$ ipython --no-banner

In [1]: import numpy as np

In [2]: from numpy import linalg as LA

In [3]: np.set_printoptions(suppress=True, linewidth=100)

In [4]: def rnd(a):
   ...:     return np.round(a, 1) + 0
   ...: 

In [5]: W0 = np.load("test5.npy")

In [6]: W0
Out[6]: 
array([[ -0.6,  -3. ,  17.9, -49.3,   2.7,  -7.1,  -1.5],
       [ 15. ,  12.9, -24.8,   6.8,   3.7,  -7.4,  18.2],
       [-11.2,   6.9, -17.4,  40.9,  -4.1,  -5.7,  22. ],
       [ 16. ,  -6. , -13.5,  -9.4,  -3.4,   2.6,  -3.9],
       [-13.1,  16. , -23.9,  32.5,  20.5, -10.4,  26.4],
       [ 30.2,   4.4,  -9.9, -27.9,  12.4,  16.3,  19.3],
       [ -0.1,  18.7,  -5.6, -13.9,  28.5, -13.3,  19.1],
       [  5.6,  10.1,   0.2,   1.3,  -5.6,   6. ,  -4.8],
       [-32.3,  -0.7,   3.2, -47.5,  22.7,  -7.8, -23.8],
       [  1.9,   2.4,   7.6, -20.2,  -1.8,   2.9, -13. ],
       [ -9.7,  19.8,   1. ,  32.3,   6.1, -11.9,  35.1],
       [-30.5,   8. , -11. ,  35.5,  31.3,  -8.3,   9. ],
       [ 12.5,  25.8,  33.7, -13. , -18. ,  -4. ,  -9.4],
       [ 17.3,  -3.5,  -6.6,  13.3, -31. ,  -4.5,  20.2],
       [  0.6, -13.7,   1.5, -43.4,  -2.5,  -2. ,   6.8],
       [  1.1,  10.1,  -0.9, -17.6, -14.1,   1.3, -10.4],
       [ 38.8, -19.5, -11.9,  25.4,  -4.3,  31.6,   6.4],
       [ 31.7,   0. ,  -5.6,  -6.9,  -5.8,  21. , -29.8],
       [ 15. ,  11. ,  15.2, -35.4, -28.4, -15.2,   0.7],
       [ -7.1,  -4.6,  -7.7,  17.4, -20.6,  23.2,  15.5],
       [-17.1,  12.9, -15.2,  21.5,  13.1,   5.6,  -8.4],
       [ -1.2,  -0.7,  -6.8,  -1.5,   9.4,  -1.7,   9.3],
       [-14.5,  12.6,   4.3, -18.7,  35.5, -11.7,  -1.1],
       [ 15.9,   3.6,   8.3, -10.3, -22.8,  13.8, -13. ],
       [ 17.1,  13.1,  -1.6, -11.5,   4.3,  26.9, -16.7],
       [  2.2, -17.7,  23.2,  19. ,  -9.2, -13.1,  -1.8],
       [  4.8,  -3.9,  31.7,  -2.3, -16.9,   1.3,   7.5],
       [ -3.9,   1.7, -19.4,  -9.2,  -6.3,  24.5, -26.1],
       [  4.8,   4.2,   4.4,  13.3,   0.1,  -5.8,  -8.4],
       [-11.5,  -4.2, -16.4,   3.4,  44.6,  -2. ,  -0.2],
       [  0. ,  -3.2, -24.8, -15.1,  -0.2,   6.7,   8.2],
       [-13.5,  23.2,  -9.8,  -7.3,   8.3,  -7.6,   5. ],
       [ 22. , -17.2,   9.4,  27.3,  15.5,  16.2,  -2.2],
       [ -7.1,  -0.7,   3.5, -13.7,   8.6,   0. ,   8.9]])

In [7]: LA.norm(W0, axis=2)
AxisError: axis 2 is out of bounds for array of dimension 2


In [8]: rnd(LA.norm(W0, 1)), rnd(LA.norm(W0, np.inf))
Out[8]: (np.float64(664.0), np.float64(142.8))

In [9]: rnd(LA.norm(W0, axis=0))
Out[9]: array([ 94.9,  68.3,  85.7, 137.6, 103. ,  74.3,  88. ])
